$ python -q
>>> import numpy as np
>>> from numpy import linalg as LA
>>> np.set_printoptions(suppress=True, linewidth=160)
>>> def tidy(a):
...     return np.round(a, 3) + 0
... 
>>> feats = np.load("dump.npy")
>>> feats
array([[ -0.97 ,  -2.039,  10.042,  -0.95 ,  -0.963],
       [  1.176,   2.481, -11.984,   1.185,   1.179],
       [  1.245,   2.384, -11.879,   1.235,   1.142],
       [ -0.531,  -1.19 ,   6.01 ,  -0.624,  -0.645],
       [  0.547,   1.162,  -5.943,   0.582,   0.563],
       [  0.844,   1.652,  -8.1  ,   0.821,   0.755],
       [  0.236,   0.31 ,  -2.078,   0.096,   0.16 ],
       [  1.616,   3.263, -15.966,   1.482,   1.604],
       [  1.267,   2.36 , -11.996,   1.177,   1.186],
       [  0.796,   1.59 ,  -7.976,   0.867,   0.785],
       [ -1.237,  -2.329,  11.997,  -1.208,  -1.255],
       [ -0.1  ,   0.048,   0.012,   0.028,   0.052],
       [ -0.079,  -0.427,   1.897,  -0.275,  -0.17 ],
       [  0.999,   1.869, -10.011,   0.953,   1.144],
       [  1.348,   2.789, -13.949,   1.366,   1.384],
       [  0.792,   1.601,  -8.029,   0.813,   0.844],
       [  0.74 ,   1.599,  -7.926,   0.811,   0.828],
       [ -0.805,  -1.61 ,   8.001,  -0.815,  -0.825]])
>>> w1 = np.array([[1, -3, 0], [0, 0, 3], [2, 3, -1], [-2, -1, 1], [1, -1, -1]])
>>> b = np.array([3, -5, -3])
>>> hid = np.maximum(feats @ w1 + b, 0)
>>> (hid > 0).astype(int)
array([[1, 1, 0],
       [0, 0, 1],
       [0, 0, 1],
       [1, 1, 0],
       [0, 0, 1],
       [0, 0, 1],
       [0, 0, 0],
       [0, 0, 1],
       [0, 0, 1],
       [0, 0, 1],
       [1, 1, 0],
       [1, 0, 0],
       [1, 1, 0],
       [0, 0, 1],
       [0, 0, 1],
       [0, 0, 1],
       [0, 0, 1],
       [1, 1, 0]])
>>> LA.matrix_rank(hid)
np.int64(3)
>>> tidy((hid > 0).mean(axis=0))
array([0.333, 0.278, 0.611])
>>> basis = np.array([[1, 2, 2], [2, 3, 1], [3, 3, 2]])
>>> (hid @ basis).round(6).argmax(axis=1)
array([1, 0, 0, 1, 0, 0, 0, 0, 0, 0, 1, 1, 1, 0, 0, 0, 0, 1])
>>> basis = feats[[1, 9]].astype(float)
>>> for _ in range(5):
...     idx = LA.norm(feats[:, None] - basis, axis=-1).argmin(axis=1)
...     basis = np.array([feats[idx == j].mean(axis=0) for j in range(2)])
... 
>>> idx
array([1, 0, 0, 1, 0, 0, 1, 0, 0, 0, 1, 1, 1, 0, 0, 0, 0, 1])
>>> np.abs(basis[1] - basis[0]).argmax()
np.int64(2)
>>> tidy(basis[1] - basis[0])
array([-1.532, -3.102, 15.468, -1.562, -1.558])
>>> O, evecs = LA.qr(feats[:, :2])[0], LA.qr(feats[:, 2:])[0]
>>> sig = LA.svd(O.T @ evecs, compute_uv=False)
>>> (sig > 0.9).sum()
np.int64(1)
>>> tidy(LA.norm(O @ O.T - evecs @ evecs.T, 2))
np.float64(1.0)
>>> K = np.load("sample16.npy")
>>> K
array([[  2,  -1,  -1,  -6,  -6,  -5,  -8,   0,  -6,  -6,   2,   9],
       [ -9,   5,   6,  -9,  -9,  -9,  -7,   5,  -6,   2,   4,  -9],
       [ -8,  -6,  -9,   6,  -1,   2,   7,  -8,  -7,  -1,  -1,   2],
       [  5,   4,   1,   4,  -3,  -4,  -8,  -9,   6,  -5,   7,  -1],
       [ -6,  -8,  -2,   6,   7,   0,   9,  -8,   5,   2,   4,   4],
       [  7,  -2,   3,  -4,  -8,  -7,  -7,  -1,  -4,  -9,   4,  -5],
       [ -8,   9,  -2,   4,  -4,   9,   3,   9,  -4,   2,  -5,   1],
       [  4,  -1,   8,  -1,  -9,   8,  -6,   6,  -3,   4,  -6,   7],
       [ -3,   8,  -9,  -8,   4,  -9,   7,  -1,  -3,  -2,   8,   3],
       [  5,   1,  -8,   4,   0,   7,  -1,   6,   5,  -3,  -1,  -3],
       [ 20, -11, -13,  12,  12,  13,   6, -10,   6, -10,  -6,  27]])
>>> left, sig, Vh = LA.svd(K)
>>> np.argmax(sig[:-1] / (sig[1:] + 1e-6)) + 1
np.int64(10)
>>> tidy(sig)
array([54.276, 31.293, 29.86 , 21.506, 18.929, 15.398, 11.929,  6.508,  4.819,  4.302,  0.   ])
>>> A2 = left[:, :10] @ np.diag(sig[:10]) @ Vh[:10]
>>> LA.matrix_rank(A2)
np.int64(10)
>>> tidy(A2)
array([[  2.,  -1.,  -1.,  -6.,  -6.,  -5.,  -8.,   0.,  -6.,  -6.,   2.,   9.],
       [ -9.,   5.,   6.,  -9.,  -9.,  -9.,  -7.,   5.,  -6.,   2.,   4.,  -9.],
       [ -8.,  -6.,  -9.,   6.,  -1.,   2.,   7.,  -8.,  -7.,  -1.,  -1.,   2.],
       [  5.,   4.,   1.,   4.,  -3.,  -4.,  -8.,  -9.,   6.,  -5.,   7.,  -1.],
       [ -6.,  -8.,  -2.,   6.,   7.,   0.,   9.,  -8.,   5.,   2.,   4.,   4.],
       [  7.,  -2.,   3.,  -4.,  -8.,  -7.,  -7.,  -1.,  -4.,  -9.,   4.,  -5.],
       [ -8.,   9.,  -2.,   4.,  -4.,   9.,   3.,   9.,  -4.,   2.,  -5.,   1.],
       [  4.,  -1.,   8.,  -1.,  -9.,   8.,  -6.,   6.,  -3.,   4.,  -6.,   7.],
       [ -3.,   8.,  -9.,  -8.,   4.,  -9.,   7.,  -1.,  -3.,  -2.,   8.,   3.],
       [  5.,   1.,  -8.,   4.,   0.,   7.,  -1.,   6.,   5.,  -3.,  -1.,  -3.],
       [ 20., -11., -13.,  12.,  12.,  13.,   6., -10.,   6., -10.,  -6.,  27.]])
>>> tidy(LA.norm(K - A2, 2)), tidy(sig[10])
(np.float64(0.0), np.float64(0.0))
>>> tidy(LA.norm(K - A2) / LA.norm(K))
np.float64(0.0)
>>> left, sig, Vh = LA.svd(K)
>>> evecs = Vh[:(sig > 1e-8).sum()]
>>> rng = np.random.default_rng(393098)
>>> vec = K[3] + 3 * K[10] + rng.integers(2) * np.eye(12)[5]
>>> vec
array([ 65., -29., -38.,  40.,  33.,  36.,  10., -39.,  24., -35., -11.,  80.])
>>> tidy(LA.norm(vec - evecs.T @ evecs @ vec))
np.float64(0.668)
>>> np.allclose(evecs.T @ evecs @ vec, vec)
False
>>> tidy(np.trace(LA.pinv(K) @ K))
np.float64(10.0)
>>> np.allclose(K[:-1].T @ LA.lstsq(K[:-1].T, K[-1])[0], K[-1])
True
>>> LA.norm(K, axis=1).argmax()
np.int64(10)
>>> tidy(LA.norm(K, 2))
np.float64(54.276)
>>> tidy(LA.norm(K[8], 1)), tidy(LA.norm(K[8], np.inf))
(np.float64(65.0), np.float64(9.0))
>>> tidy(LA.norm(K, 1)), tidy(LA.norm(K, np.inf))
(np.float64(77.0), np.float64(146.0))
>>> tidy(LA.norm(K, axis=1))
array([18.   , 24.413, 19.748, 18.412, 19.875, 19.468, 19.95 , 20.224, 21.237, 15.362, 46.733])
>>> F = np.load("x.npy")
>>> F
array([[ 0.,  1.,  2.,  0., -1.],
       [ 2.,  2.,  1.,  0., -1.],
       [ 0.,  0.,  1.,  0., -2.],
       [ 0.,  0.,  2., -1.,  1.],
       [ 0.,  0.,  1.,  0.,  0.]])
>>> idx = rng.permutation(5)
>>> idx
array([0, 3, 1, 4, 2])
>>> A2 = F[idx][:, idx]
>>> np.diag(A2)
array([ 0., -1.,  2.,  0.,  1.])
>>> tidy(LA.det(A2)), tidy(LA.det(F[idx]))
(np.float64(4.0), np.float64(-4.0))
>>> idx = feats[:, 2] > np.median(feats[:, 2])
>>> u = feats[idx].mean(axis=0) - feats[~idx].mean(axis=0)
>>> ((feats - feats.mean(axis=0)) @ u > 0).astype(int)
array([1, 0, 0, 1, 0, 0, 1, 0, 0, 0, 1, 1, 1, 0, 0, 0, 0, 1])
>>> tidy(u)
array([-1.365, -2.718, 13.545, -1.362, -1.364])
>>> tidy(LA.matrix_power(F, 2))
array([[ 2.,  2.,  2.,  0., -5.],
       [ 4.,  6.,  6.,  0., -6.],
       [ 0.,  0., -1.,  0., -2.],
       [ 0.,  0.,  1.,  1., -5.],
       [ 0.,  0.,  1.,  0., -2.]])
>>> tidy(np.abs(LA.eigvals(F)).max())
np.float64(2.732)
>>> u = np.array([1, -2, 2, 1, 1])
>>> A2 = F + np.outer(u, np.eye(5)[4])
>>> LA.matrix_rank(A2 - F)
np.int64(1)
>>> LA.matrix_rank(LA.inv(A2) - LA.inv(F), tol=1e-8)
np.int64(1)
>>> arr = np.load("m.npy")
>>> arr
array([[ 1.727,  1.684,  3.878,  9.409,  0.892,  6.693],
       [ 2.428,  3.244,  3.046,  9.547, -0.275,  7.339],
       [ 3.673,  1.028,  3.391, 10.394, -0.801,  4.988],
       [ 3.224,  3.397,  3.12 ,  7.375,  0.227,  6.367],
       [ 3.42 ,  1.004,  3.468,  8.829,  1.409,  5.606],
       [ 3.249,  2.73 ,  3.712,  8.426,  0.014,  5.694],
       [ 4.217,  2.934,  3.468,  8.532,  0.441,  6.242],
       [ 4.041,  1.986,  4.958, 10.838,  1.619,  6.24 ],
       [ 2.443,  2.058,  3.085, 10.221,  0.133,  7.514],
       [ 3.912,  4.084,  4.128,  9.925,  0.73 ,  4.358]])
>>> vec = np.array([-1, 1, -5, -3, -3, 2])
>>> rhs = arr @ vec
>>> b, lr = np.zeros(6), 1 / LA.norm(arr, 2) ** 2
>>> for i in range(5):
...     b -= lr * arr.T @ (arr @ b - rhs)
...     if i % 1 == 0: print(i, round(LA.norm(arr @ b - rhs), 3))
... 
0 19.808
1 19.655
2 19.503
3 19.353
4 19.203
>>> tidy(b)
array([-0.823, -0.494, -0.933, -2.252, -0.194, -1.284])
